>>> import numpy as np
>>> import numpy.linalg as la
>>> np.set_printoptions(precision=3, suppress=True, linewidth=140, legacy="1.25")
>>> out = np.array([[3, 0, 0, 3, 3, 2, 1, 1],
...     [2, 0, 1, 3, 1, 0, 0, 3],
...     [1, 2, 3, 0, 0, 2, 2, 3],
...     [1, 3, 1, 1, 1, 0, 2, 0],
...     [0, 2, 0, 1, 0, 2, 0, 2],
...     [1, 1, 1, 2, 2, 1, 0, 1],
...     [3, 0, 0, 2, 0, 1, 0, 3],
...     [0, 0, 0, 1, 3, 1, 3, 1]])
>>> out[-1] = out[0]
>>> m1 = out + 0.02 * np.eye(8)
>>> print(m1)
[[3.02 0.   0.   3.   3.   2.   1.   1.  ]
 [2.   0.02 1.   3.   1.   0.   0.   3.  ]
 [1.   2.   3.02 0.   0.   2.   2.   3.  ]
 [1.   3.   1.   1.02 1.   0.   2.   0.  ]
 [0.   2.   0.   1.   0.02 2.   0.   2.  ]
 [1.   1.   1.   2.   2.   1.02 0.   1.  ]
 [3.   0.   0.   2.   0.   1.   0.02 3.  ]
 [3.   0.   0.   3.   3.   2.   1.   1.02]]
>>> U, sigma, Vt = la.svd(m1)
>>> print(sigma)
[11.285  5.431  4.018  2.406  2.229  1.827  0.53   0.006]
>>> out = U[:, :7] @ np.diag(sigma[:7]) @ Vt[:7]
>>> print(out.round(3) + 0)
[[ 3.02   0.    -0.001  2.998  3.003  1.999  1.     1.002]
 [ 2.     0.02   1.     3.     1.     0.     0.     3.   ]
 [ 1.     2.     3.02   0.     0.     2.     2.     3.   ]
 [ 1.     3.     1.     1.02   1.     0.     2.     0.   ]
 [ 0.     2.     0.     1.     0.02   2.     0.     2.   ]
 [ 1.     1.     1.     2.     2.     1.02   0.     1.   ]
 [ 3.     0.     0.     2.     0.     1.     0.02   3.   ]
 [ 3.     0.     0.001  3.002  2.997  2.001  1.     1.018]]
>>> print(la.matrix_rank(out))
7
>>> print(round(float(la.norm(m1, 2) / la.norm(m1)), 3))
0.824
>>> x = np.array([-2, 3, 8, -9, -2, 2, -7, -8])
>>> h = np.maximum(m1 @ x, 0)
>>> print(np.flatnonzero(h > 1e-9))
[]
>>> print(np.maximum(m1 @ (3 * x), 0))
[0. 0. 0. 0. 0. 0. 0. 0.]
>>> U, sigma, Vt = la.svd(m1, full_matrices=False)
>>> print(sigma)
[11.285  5.431  4.018  2.406  2.229  1.827  0.53   0.006]
>>> print(np.round(U.T @ U, 3) + 0)
[[1. 0. 0. 0. 0. 0. 0. 0.]
 [0. 1. 0. 0. 0. 0. 0. 0.]
 [0. 0. 1. 0. 0. 0. 0. 0.]
 [0. 0. 0. 1. 0. 0. 0. 0.]
 [0. 0. 0. 0. 1. 0. 0. 0.]
 [0. 0. 0. 0. 0. 1. 0. 0.]
 [0. 0. 0. 0. 0. 0. 1. 0.]
 [0. 0. 0. 0. 0. 0. 0. 1.]]
>>> print(np.round(U.T @ m1 @ Vt.T, 3) + 0)
[[11.285  0.     0.     0.     0.     0.     0.     0.   ]
 [ 0.     5.431  0.     0.     0.     0.     0.     0.   ]
 [ 0.     0.     4.018  0.     0.     0.     0.     0.   ]
 [ 0.     0.     0.     2.406  0.     0.     0.     0.   ]
 [ 0.     0.     0.     0.     2.229  0.     0.     0.   ]
 [ 0.     0.     0.     0.     0.     1.827  0.     0.   ]
 [ 0.     0.     0.     0.     0.     0.     0.53   0.   ]
 [ 0.     0.     0.     0.     0.     0.     0.     0.006]]
>>> print(np.cumsum(sigma ** 2) / np.sum(sigma ** 2))
[0.68  0.837 0.923 0.954 0.981 0.998 1.    1.   ]
>>> W0 = np.load("data.npy")
>>> print(W0)
[[ 0 -4  0  2]
 [-2 -4  1  2]
 [ 0 12  0 12]
 [ 6 12  6 12]]
>>> x = np.array([2, 1, 0, 0])
>>> target = W0 @ x
>>> beta, lr = np.zeros(4), 1 / la.norm(W0, 2) ** 2
>>> for i in range(30):
...     beta -= lr * W0.T @ (W0 @ beta - target)
...     if i % 5 == 0: print(i, round(la.norm(W0 @ beta - target), 3))
... 
0 9.082
5 6.828
10 5.182
15 3.989
20 3.138
25 2.542
>>> print(round(float(la.cond(W0)), 3))
17.189
>>> print(beta)
[ 1.118  1.125  0.611 -0.049]
>>> x = np.array([1, -1, -1, 2])
>>> print(la.norm(W0 @ x) <= la.norm(W0, 2) * la.norm(x) + 1e-9)
True
>>> print((W0 * x).sum(axis=1))
[ 8  5 12 12]
>>> out = np.array([[3, -1],
...     [0, 1],
...     [-1, -3],
...     [-1, -3],
...     [2, -2],
...     [1, 0],
...     [2, -3],
...     [-1, 0]])
>>> print(la.matrix_rank(np.vstack([m1, out.T])))
8
>>> print(np.einsum("ij,ij->i", m1, m1))
[33.12 24.   31.12 17.04 13.   13.04 23.   33.04]
>>> M = np.loadtxt("x.csv", delimiter=",")
>>> print(M)
[[ 1. -1.]
 [ 1.  1.]]
>>> f = np.array([4, 5, 0])
>>> print(np.polyval(f, M[0]))
[ 9. -1.]
>>> C2 = M.T @ M
>>> print((M @ M.T).shape)
(2, 2)
>>> print(la.matrix_rank(C2))
2
>>> print(C2)
[[2. 0.]
 [0. 2.]]
>>> print(np.diag(C2))
[2. 2.]
>>> print(np.sort(np.abs(la.eigvals(M))))
[1.414 1.414]
>>> print((M - M.T) / 2)
[[ 0. -1.]
 [ 1.  0.]]
>>> print((M + M.T) / 2)
[[1. 0.]
 [0. 1.]]
>>> print(M @ M)
[[ 0. -2.]
 [ 2.  0.]]
>>> assert M == M.T
Traceback (most recent call last):
  File "<python-input-49>", line 1, in <module>
    assert M == M.T
           ^^^^^^^^
ValueError: The truth value of an array with more than one element is ambiguous. Use a.any() or a.all()
>>> print(np.allclose(M @ M.T, M.T @ M))
True
>>> print(la.matrix_power(M, 4))
[[-4.  0.]
 [ 0. -4.]]
>>> f, g = M[0], M[1]
>>> print(f @ g)
0.0
>>> p = (f @ g) / (f @ f) * f
>>> print(g - p)
[1. 1.]
>>> print(p)
[ 0. -0.]
>>> print(round(float(la.norm(f + g) ** 2 + la.norm(f - g) ** 2), 3))
8.0
>>> print(np.outer(f, g))
[[ 1.  1.]
 [-1. -1.]]
>>> rng = np.random.default_rng(98)
>>> z = rng.permutation(2)
>>> print(z)
[0 1]
>>> out = M[z][:, z]
>>> print(np.diag(out))
[1. 1.]
>>> print(np.trace(out))
2.0
>>> print(round(la.det(out), 3), round(la.det(M[z]), 3))
2.0 2.0
>>> print(np.sort(np.abs(la.eigvals(out))))
[1.414 1.414]
>>> print(np.allclose(out, M))
True
>>> X = np.array([[1, 1, 3, 2, 3, 2, 3], [2, 0, 2, 3, 3, 3, 3], [3, 1, 0, 1, 1, 3, 3]])
>>> X[:, 0] = -1 * X[:, 5]
>>> print(X)
[[-2  1  3  2  3  2  3]
 [-3  0  2  3  3  3  3]
 [-3  1  0  1  1  3  3]]
>>> f = np.array([-1, 1])
>>> print(np.correlate(X[2], X[1], "full"))
[-9 -6 -6 -3  3 17 33 20 20 12  3 -9 -9]
>>> print(np.cross(X[2, :3], X[1, :3]))
[2 6 3]
>>> K = np.loadtxt("case5.csv", delimiter=",")
>>> print(K)
[[ 0.786 -0.465  1.679  2.747 -0.233 -0.273 -1.252]
 [-1.426  0.603 -1.49  -2.753  0.514  1.217  1.191]
 [ 3.123 -1.671  3.337  5.368 -1.249 -2.693 -2.682]
 [-0.04  -0.3    1.486  1.818 -0.136  0.618 -1.185]]
>>> out = K / la.norm(K, axis=1, keepdims=True)
>>> C2 = out @ out.T
>>> print(C2)
[[ 1.    -0.953  0.941  0.915]
 [-0.953  1.    -0.997 -0.757]
 [ 0.941 -0.997  1.     0.745]
 [ 0.915 -0.757  0.745  1.   ]]
>>> print((C2 - 2 * np.eye(4)).round(6).argmax(axis=1))
[2 3 0 0]
>>> print(np.argwhere(np.triu(np.abs(C2) > 0.95, 1)))
[[0 1]
 [1 2]]
>>> print((np.abs(C2) > 0.9).astype(int))
[[1 1 1 1]
 [1 1 1 0]
 [1 1 1 0]
 [1 0 0 1]]
>>> print(la.norm(K, axis=1))
[3.591 3.919 8.277 2.722]
>>> print(round(la.norm(K[0] - K[2]), 3))
5.047
>>> print(np.round(K[0] @ K[2], 3))
27.964
>>> data = np.loadtxt("layer12.csv", delimiter=",")
>>> print(data)
[[ 0.  0.  1.  0.]
 [ 0.  5.  1.  3.]
 [ 5. 14.  1.  1.]
 [ 4.  8.  1.  0.]
 [ 7.  0.  1.  0.]
 [ 0.  5.  1.  2.]
 [ 0.  5.  1.  3.]
 [ 0.  0.  1.  0.]
 [ 0.  0.  1.  0.]
 [ 0. 14.  1.  3.]
 [ 1.  8.  1.  1.]
 [ 0.  2.  1.  0.]
 [ 3.  0.  1.  0.]
 [ 1. 17.  1.  3.]
 [ 0. 11.  1.  3.]
 [ 6.  2.  1.  0.]
 [ 9.  2.  1.  0.]
 [ 0.  2.  1.  1.]
 [ 0. 11.  1.  2.]
 [ 0.  0.  1.  0.]
 [ 3. 20.  1.  3.]
 [ 3. 11.  1.  1.]
 [ 0. 11.  1.  3.]
 [ 5.  5.  1.  0.]
 [ 1.  8.  1.  1.]
 [ 9.  2.  1.  0.]
 [ 0.  0.  1.  1.]
 [ 0.  0.  1.  0.]
 [ 0.  5.  1.  2.]
 [ 3.  0.  1.  0.]
 [ 0.  0.  1.  1.]
 [ 0.  8.  1.  2.]
 [ 5.  5.  1.  0.]]
>>> # rows 1 and 6 are equal
>>> out = np.c_[data[:, :1] @ np.array([[5]]), np.array([-1, 7, -8, 6, 5, 9, -8, -4, 4, 2, -1, -9, 6, 8, 1, 3, -4, 5, 7, 5, 3, 2, 2, -6, -4, 0, 5, 1, 3, -8, 5, 0, 4])]
>>> print(out)
[[ 0. -1.]
 [ 0.  7.]
 [25. -8.]
 [20.  6.]
 [35.  5.]
 [ 0.  9.]
 [ 0. -8.]
 [ 0. -4.]
 [ 0.  4.]
 [ 0.  2.]
 [ 5. -1.]
 [ 0. -9.]
 [15.  6.]
 [ 5.  8.]
 [ 0.  1.]
 [30.  3.]
 [45. -4.]
 [ 0.  5.]
 [ 0.  7.]
 [ 0.  5.]
 [15.  3.]
 [15.  2.]
 [ 0.  2.]
 [25. -6.]
 [ 5. -4.]
 [45.  0.]
 [ 0.  5.]
 [ 0.  1.]
 [ 0.  3.]
 [15. -8.]
 [ 0.  5.]
 [ 0.  0.]
 [25.  4.]]
>>> print(la.matrix_rank(out))
2
>>> print(np.round(la.lstsq(data, out[:, 0])[0], 3) + 0)
[5. 0. 0. 0.]
>>> hat = data @ la.solve(data.T @ data, data.T)
>>> print(np.round(la.eigvalsh(hat), 3) + 0)
[0. 0. 0. 0. 0. 0. 0. 0. 0. 0. 0. 0. 0. 0. 0. 0. 0. 0. 0. 0. 0. 0. 0. 0. 0. 0. 0. 0. 0. 1. 1. 1. 1.]
>>> print(np.round(hat @ data[:, 1], 3) + 0)
[ 0.  5. 14.  8.  0.  5.  5.  0.  0. 14.  8.  2.  0. 17. 11.  2.  2.  2. 11.  0. 20. 11. 11.  5.  8.  2.  0.  0.  5.  0.  0.  8.  5.]
>>> f = np.array([3, 0])
>>> print(np.convolve(data[29], f))
[9. 0. 3. 0. 0.]
>>> print(np.array([np.convolve(row, f, "same") for row in data]))
[[ 0.  0.  3.  0.]
 [ 0. 15.  3.  9.]
 [15. 42.  3.  3.]
 [12. 24.  3.  0.]
 [21.  0.  3.  0.]
 [ 0. 15.  3.  6.]
 [ 0. 15.  3.  9.]
 [ 0.  0.  3.  0.]
 [ 0.  0.  3.  0.]
 [ 0. 42.  3.  9.]
 [ 3. 24.  3.  3.]
 [ 0.  6.  3.  0.]
 [ 9.  0.  3.  0.]
 [ 3. 51.  3.  9.]
 [ 0. 33.  3.  9.]
 [18.  6.  3.  0.]
 [27.  6.  3.  0.]
 [ 0.  6.  3.  3.]
 [ 0. 33.  3.  6.]
 [ 0.  0.  3.  0.]
 [ 9. 60.  3.  9.]
 [ 9. 33.  3.  3.]
 [ 0. 33.  3.  9.]
 [15. 15.  3.  0.]
 [ 3. 24.  3.  3.]
 [27.  6.  3.  0.]
 [ 0.  0.  3.  3.]
 [ 0.  0.  3.  0.]
 [ 0. 15.  3.  6.]
 [ 9.  0.  3.  0.]
 [ 0.  0.  3.  3.]
 [ 0. 24.  3.  6.]
 [15. 15.  3.  0.]]
>>> print(np.cross(data[29, :3], data[24, :3]))
[-8. -2. 24.]
>>> Q, r_ = la.qr(data)
>>> print(r_)
[[-19.416 -16.79   -3.348  -1.133]
 [  0.    -41.341  -3.019  -8.006]
 [  0.      0.      3.561   2.258]
 [  0.      0.      0.      3.94 ]]
>>> print(round(np.trace(Q @ Q.T), 3))
4.0
>>> print(np.round(Q.T @ Q, 3) + 0)
[[1. 0. 0. 0.]
 [0. 1. 0. 0.]
 [0. 0. 1. 0.]
 [0. 0. 0. 1.]]
>>> print(np.round(Q @ r_, 3) + 0)
[[ 0.  0.  1.  0.]
 [ 0.  5.  1.  3.]
 [ 5. 14.  1.  1.]
 [ 4.  8.  1.  0.]
 [ 7.  0.  1.  0.]
 [ 0.  5.  1.  2.]
 [ 0.  5.  1.  3.]
 [ 0.  0.  1.  0.]
 [ 0.  0.  1.  0.]
 [ 0. 14.  1.  3.]
 [ 1.  8.  1.  1.]
 [ 0.  2.  1.  0.]
 [ 3.  0.  1.  0.]
 [ 1. 17.  1.  3.]
 [ 0. 11.  1.  3.]
 [ 6.  2.  1.  0.]
 [ 9.  2.  1.  0.]
 [ 0.  2.  1.  1.]
 [ 0. 11.  1.  2.]
 [ 0.  0.  1.  0.]
 [ 3. 20.  1.  3.]
 [ 3. 11.  1.  1.]
 [ 0. 11.  1.  3.]
 [ 5.  5.  1.  0.]
 [ 1.  8.  1.  1.]
 [ 9.  2.  1.  0.]
 [ 0.  0.  1.  1.]
 [ 0.  0.  1.  0.]
 [ 0.  5.  1.  2.]
 [ 3.  0.  1.  0.]
 [ 0.  0.  1.  1.]
 [ 0.  8.  1.  2.]
 [ 5.  5.  1.  0.]]
>>> T = np.stack([W0, 4 * W0, W0[::-1]])
>>> print(la.matrix_rank(T.reshape(3, -1)))
2
>>> print(T.shape)
(3, 4, 4)
>>> A = np.load("out10.npy")
>>> print(A)
[[  1.461  10.904 -21.96 ]
 [ -5.598   8.838  -9.539]
 [ -1.387   2.17   -2.427]
 [ -3.917  11.078 -15.833]
 [ -1.371   2.244  -2.351]
 [ -0.65   12.73  -22.666]
 [  6.399   4.754 -16.479]
 [ -3.327   7.066  -8.865]
 [ -2.322  11.879 -19.313]
 [  1.928   6.863 -14.999]
 [  1.121   4.938 -10.401]
 [ -1.817   7.817 -12.29 ]
 [  0.884   1.872  -4.547]]
>>> U, sigma, Vt = la.svd(A)
>>> print(sigma)
[58.161 12.456  0.138]
>>> print(np.argmax(sigma[:-1] / (sigma[1:] + 1e-6)) + 1)
2
>>> out = U[:, :2] @ np.diag(sigma[:2]) @ Vt[:2]
>>> print(round(float(np.abs(A - out).max()), 3))
0.057
>>> print(la.matrix_rank(out))
2
>>> print(la.matrix_rank(A, rtol=0.05))
2
>>> Xc = A - A.mean(axis=1)
Traceback (most recent call last):
  File "<python-input-116>", line 1, in <module>
    Xc = A - A.mean(axis=1)
         ~~^~~~~~~~~~~~~~~~
ValueError: operands could not be broadcast together with shapes (13,3) (13,) 
>>> Xc = A - A.mean(axis=0)
>>> U, sigma, Vt = la.svd(Xc, full_matrices=False)
>>> print(np.searchsorted(np.cumsum(sigma ** 2) / (sigma ** 2).sum(), 0.9) + 1)
2
>>> print(np.abs(Vt[-1]))
[0.497 0.764 0.412]
>>> print((np.sign(U[:, 0]) == np.sign(U[0, 0])).astype(int))
[1 0 0 1 0 1 1 0 1 1 0 1 0]
>>> print(np.round(Xc.mean(axis=0), 3) + 0)
[0. 0. 0.]
>>> print(sigma)
[26.547 12.221  0.132]
>>> print(np.abs(Vt[0]).argmax())
2
>>> C2 = np.cov(A, rowvar=False)
>>> print(np.argsort(-A.std(axis=0).round(6), kind="stable"))
[2 1 0]
>>> print(la.eigvalsh(C2)[::-1])
[58.729 12.446  0.001]
>>> print(C2)
[[  9.485  -3.68   -4.635]
 [ -3.68   14.48  -22.421]
 [ -4.635 -22.421  47.211]]
>>> print(C2.shape)
(3, 3)
>>> ang = np.radians(36)
>>> r_ = np.eye(3)
>>> r_[0, 0] = r_[1, 1] = np.cos(ang)
>>> r_[0, 1], r_[1, 0] = -np.sin(ang), np.sin(ang)
>>> print(r_)
[[ 0.809 -0.588  0.   ]
 [ 0.588  0.809  0.   ]
 [ 0.     0.     1.   ]]
>>> out = A @ r_.T
>>> print(la.svd(A, compute_uv=False), la.svd(out, compute_uv=False))
[58.161 12.456  0.138] [58.161 12.456  0.138]
>>> print(np.allclose(A @ A.T, out @ out.T))
True
>>> U, sigma = la.svd(A)
Traceback (most recent call last):
  File "<python-input-138>", line 1, in <module>
    U, sigma = la.svd(A)
    ^^^^^^^^
ValueError: too many values to unpack (expected 2)
>>> U, sigma, Vt = la.svd(A, full_matrices=False)
>>> print(np.cumsum(sigma ** 2) / np.sum(sigma ** 2))
[0.956 1.    1.   ]
>>> print(sigma / sigma[0])
[1.    0.214 0.002]
>>> print(np.abs(Vt[0]))
[0.03  0.49  0.871]
>>> print(np.round(U.T @ U, 3) + 0)
[[1. 0. 0.]
 [0. 1. 0.]
 [0. 0. 1.]]
>>> print(sigma)
[58.161 12.456  0.138]
>>> print(np.round(U.T @ A @ Vt.T, 3) + 0)
[[58.161  0.     0.   ]
 [ 0.    12.456  0.   ]
 [ 0.     0.     0.138]]
>>> E = np.load("m.npy")
>>> print(E)
[[ 0.474 -0.158  0.474]
 [-0.158  0.053 -0.158]
 [ 0.474 -0.158  0.474]]
>>> # looks like rank 1
>>> print(round(la.det(2 * E), 3), round(la.det(E), 3))
0.0 0.0
>>> print(round(la.det(E[::-1]), 3))
0.0
>>> print(np.einsum("ii->", E))
1.0
>>> print(round(float(la.det(E.T)), 3))
0.0
>>> print(np.round(np.poly(E), 3) + 0)
[ 1. -1.  0.  0.]
>>> print(np.round(la.eigvals(E), 3) + 0)
[1. 0. 0.]
